>>> import numpy as np
>>> np.set_printoptions(suppress=True, linewidth=140)
>>> def rnd(a):
...     return np.round(a, 2) + 0
... 
>>> M = np.load("run14.npy")
>>> rnd(M)
array([[ 0.99, -0.01,  0.01,  0.06,  0.04,  0.06, -0.04,  0.06,  0.06,  0.04,  0.06],
       [-0.01,  0.99,  0.01,  0.06,  0.04,  0.06, -0.04,  0.06,  0.06,  0.04,  0.06],
       [ 0.01,  0.01,  0.99, -0.06, -0.04, -0.06,  0.04, -0.06, -0.06, -0.04, -0.06],
       [ 0.06,  0.06, -0.06,  0.68, -0.19, -0.32,  0.19, -0.32, -0.32, -0.19, -0.32],
       [ 0.04,  0.04, -0.04, -0.19,  0.88, -0.19,  0.12, -0.19, -0.19, -0.12, -0.19],
       [ 0.06,  0.06, -0.06, -0.32, -0.19,  0.68,  0.19, -0.32, -0.32, -0.19, -0.32],
       [-0.04, -0.04,  0.04,  0.19,  0.12,  0.19,  0.88,  0.19,  0.19,  0.12,  0.19],
       [ 0.06,  0.06, -0.06, -0.32, -0.19, -0.32,  0.19,  0.68, -0.32, -0.19, -0.32],
       [ 0.06,  0.06, -0.06, -0.32, -0.19, -0.32,  0.19, -0.32,  0.68, -0.19, -0.32],
       [ 0.04,  0.04, -0.04, -0.19, -0.12, -0.19,  0.12, -0.19, -0.19,  0.88, -0.19],
       [ 0.06,  0.06, -0.06, -0.32, -0.19, -0.32,  0.19, -0.32, -0.32, -0.19,  0.68]])
>>> # symmetric
>>> B = np.linalg.inv(M)
>>> rnd(np.linalg.inv(B))
array([[ 0.99, -0.01,  0.01,  0.06,  0.04,  0.06, -0.04,  0.06,  0.06,  0.04,  0.06],
       [-0.01,  0.99,  0.01,  0.06,  0.04,  0.06, -0.04,  0.06,  0.06,  0.04,  0.06],
       [ 0.01,  0.01,  0.99, -0.06, -0.04, -0.06,  0.04, -0.06, -0.06, -0.04, -0.06],
       [ 0.06,  0.06, -0.06,  0.68, -0.19, -0.32,  0.19, -0.32, -0.32, -0.19, -0.32],
       [ 0.04,  0.04, -0.04, -0.19,  0.88, -0.19,  0.12, -0.19, -0.19, -0.12, -0.19],
       [ 0.06,  0.06, -0.06, -0.32, -0.19,  0.68,  0.19, -0.32, -0.32, -0.19, -0.32],
       [-0.04, -0.04,  0.04,  0.19,  0.12,  0.19,  0.88,  0.19,  0.19,  0.12,  0.19],
       [ 0.06,  0.06, -0.06, -0.32, -0.19, -0.32,  0.19,  0.68, -0.32, -0.19, -0.32],
       [ 0.06,  0.06, -0.06, -0.32, -0.19, -0.32,  0.19, -0.32,  0.68, -0.19, -0.32],
       [ 0.04,  0.04, -0.04, -0.19, -0.12, -0.19,  0.12, -0.19, -0.19,  0.88, -0.19],
       [ 0.06,  0.06, -0.06, -0.32, -0.19, -0.32,  0.19, -0.32, -0.32, -0.19,  0.68]])
>>> rnd(np.linalg.cond(M))
np.float64(1.0)
>>> rnd(np.linalg.det(M) * B)
array([[-0.99,  0.01, -0.01, -0.06, -0.04, -0.06,  0.04, -0.06, -0.06, -0.04, -0.06],
       [ 0.01, -0.99, -0.01, -0.06, -0.04, -0.06,  0.04, -0.06, -0.06, -0.04, -0.06],
       [-0.01, -0.01, -0.99,  0.06,  0.04,  0.06, -0.04,  0.06,  0.06,  0.04,  0.06],
       [-0.06, -0.06,  0.06, -0.68,  0.19,  0.32, -0.19,  0.32,  0.32,  0.19,  0.32],
       [-0.04, -0.04,  0.04,  0.19, -0.88,  0.19, -0.12,  0.19,  0.19,  0.12,  0.19],
       [-0.06, -0.06,  0.06,  0.32,  0.19, -0.68, -0.19,  0.32,  0.32,  0.19,  0.32],
       [ 0.04,  0.04, -0.04, -0.19, -0.12, -0.19, -0.88, -0.19, -0.19, -0.12, -0.19],
       [-0.06, -0.06,  0.06,  0.32,  0.19,  0.32, -0.19, -0.68,  0.32,  0.19,  0.32],
       [-0.06, -0.06,  0.06,  0.32,  0.19,  0.32, -0.19,  0.32, -0.68,  0.19,  0.32],
       [-0.04, -0.04,  0.04,  0.19,  0.12,  0.19, -0.12,  0.19,  0.19, -0.88,  0.19],
       [-0.06, -0.06,  0.06,  0.32,  0.19,  0.32, -0.19,  0.32,  0.32,  0.19, -0.68]])
>>> rnd(np.linalg.det(M) * np.linalg.det(B))
np.float64(1.0)
>>> rnd(np.linalg.slogdet(M)[0])
np.float64(-1.0)
